% ipython --no-banner

In [1]: import numpy as np

In [2]: np.set_printoptions(suppress=True, linewidth=160)

In [3]: tidy = lambda a: np.round(a, 3) + 0

In [4]: m1 = np.load("block11.npy")

In [5]: m1
Out[5]: 
array([[ 5,  1,  5],
       [-3, -5,  3],
       [-3, -2, -1]])

In [6]: Q, R = np.linalg.qr(m1)

In [7]: Q.shape, R.shape
Out[7]: ((3, 3), (3, 3))

In [8]: tidy(Q @ R)
Out[8]: 
array([[ 5.,  1.,  5.],
       [-3., -5.,  3.],
       [-3., -2., -1.]])

In [9]: tidy(abs(R[0, 0])), tidy(np.linalg.norm(m1[:, 0]))
Out[9]: (np.float64(6.557), np.float64(6.557))

In [10]: T = np.stack([m1, -1 * m1, m1[::-1]])

In [11]: tidy(np.linalg.det(T))
Out[11]: array([-2.,  2.,  2.])

In [12]: tidy(np.linalg.norm(T, axis=(1, 2)))
Out[12]: array([10.392, 10.392, 10.392])

In [13]: np.linalg.matrix_rank(T)
Out[13]: array([3, 3, 3])

In [14]: T.shape
Out[14]: (3, 3, 3)

In [15]: r0, v = m1[1], m1[2]

In [16]: r0 @ v
Out[16]: np.int64(16)

In [17]: p = (r0 @ v) / (r0 @ r0) * r0

In [18]: np.linalg.matrix_rank(np.outer(r0, v))
Out[18]: np.int64(1)

In [19]: tidy(p)
Out[19]: array([-1.116, -1.86 ,  1.116])

In [20]: tidy(v - p)
Out[20]: array([-1.884, -0.14 , -2.116])

In [21]: mat = np.load("mat.npy")

In [22]: mat
Out[22]: 
array([[27,  0,  0],
       [ 5,  0, 47],
       [ 0,  4, 32],
       [ 0, 13,  0],
       [15,  2,  0],
       [ 0,  0, 51],
       [ 0,  3,  3],
       [ 0, 18,  0],
       [ 0, 14,  0],
       [ 0, 27,  2],
       [ 0,  9,  7],
       [21,  5,  0],
       [ 0, 14,  0],
       [ 0, 35,  0],
       [13,  0, 11],
       [ 0,  0, 46],
       [ 0, 22,  0],
       [23,  0,  0],
       [ 0,  0, 45],
       [ 0,  0, 22],
       [ 7, 13,  0],
       [ 5, 17,  0],
       [ 0, 18,  0],
       [ 3,  0, 20],
       [ 0,  3, 20]])

In [23]: C2 = mat.T @ mat

In [24]: tidy(np.linalg.eigvalsh(C2)[::-1])
Out[24]: array([11477.647,  4275.761,  2138.592])

In [25]: np.diag(C2)
Out[25]: array([ 2201,  4249, 11442])

In [26]: np.allclose(C2, C2.T)
Out[26]: True

In [27]: tidy(np.linalg.svd(mat, compute_uv=False) ** 2)
Out[27]: array([11477.647,  4275.761,  2138.592])

In [28]: idx = mat[:, 1] > np.median(mat[:, 1])

In [29]: r0 = mat[idx].mean(axis=0) - mat[~idx].mean(axis=0)

In [30]: tidy(r0)
Out[30]: array([ -3.865,  16.16 , -22.096])

In [31]: cen = mat - mat.mean(axis=0)

In [32]: vecs = np.linalg.svd(cen)[2][:1]

In [33]: other = cen - cen @ vecs.T @ vecs

In [34]: np.linalg.norm(other, axis=1).round(6).argmax()
Out[34]: np.int64(0)

In [35]: tidy(other.std(axis=0))
Out[35]: array([7.864, 7.435, 2.174])

In [36]: tidy((cen @ vecs.T).std(axis=0))
Out[36]: array([18.601])

In [37]: tidy(np.linalg.norm(other) / np.linalg.norm(cen))
Out[37]: np.float64(0.51)

In [38]: tidy(np.diag(vecs.T @ vecs))
Out[38]: array([0.01 , 0.114, 0.876])

In [39]: C2 = np.cov(mat, rowvar=False)

In [40]: tidy(mat.std(axis=0))
Out[40]: array([ 8.086,  9.727, 17.546])

In [41]: C2.shape
Out[41]: (3, 3)

In [42]: np.argwhere(np.triu(np.abs(np.corrcoef(mat.T)) > 0.8, 1))
Out[42]: array([], shape=(0, 2), dtype=int64)

In [43]: tidy(np.linalg.eigvalsh(C2)[::-1])
Out[43]: array([360.432, 106.396,  20.528])

In [44]: rng = np.random.default_rng(91319)

In [45]: idx = rng.integers(0, 2, 4)

In [46]: F = (idx[:, None] == idx) * 2 + np.eye(4)

In [47]: F
Out[47]: 
array([[3., 0., 2., 2.],
       [0., 3., 0., 0.],
       [2., 0., 3., 2.],
       [2., 0., 2., 3.]])

In [48]: # equal to its transpose

In [49]: C2 = F.T @ F

In [50]: tidy(np.linalg.svd(F, compute_uv=False) ** 2)
Out[50]: array([49.,  9.,  1.,  1.])

In [51]: np.allclose(C2, C2.T)
Out[51]: True

In [52]: tidy(np.linalg.eigvalsh(C2)[::-1])
Out[52]: array([49.,  9.,  1.,  1.])
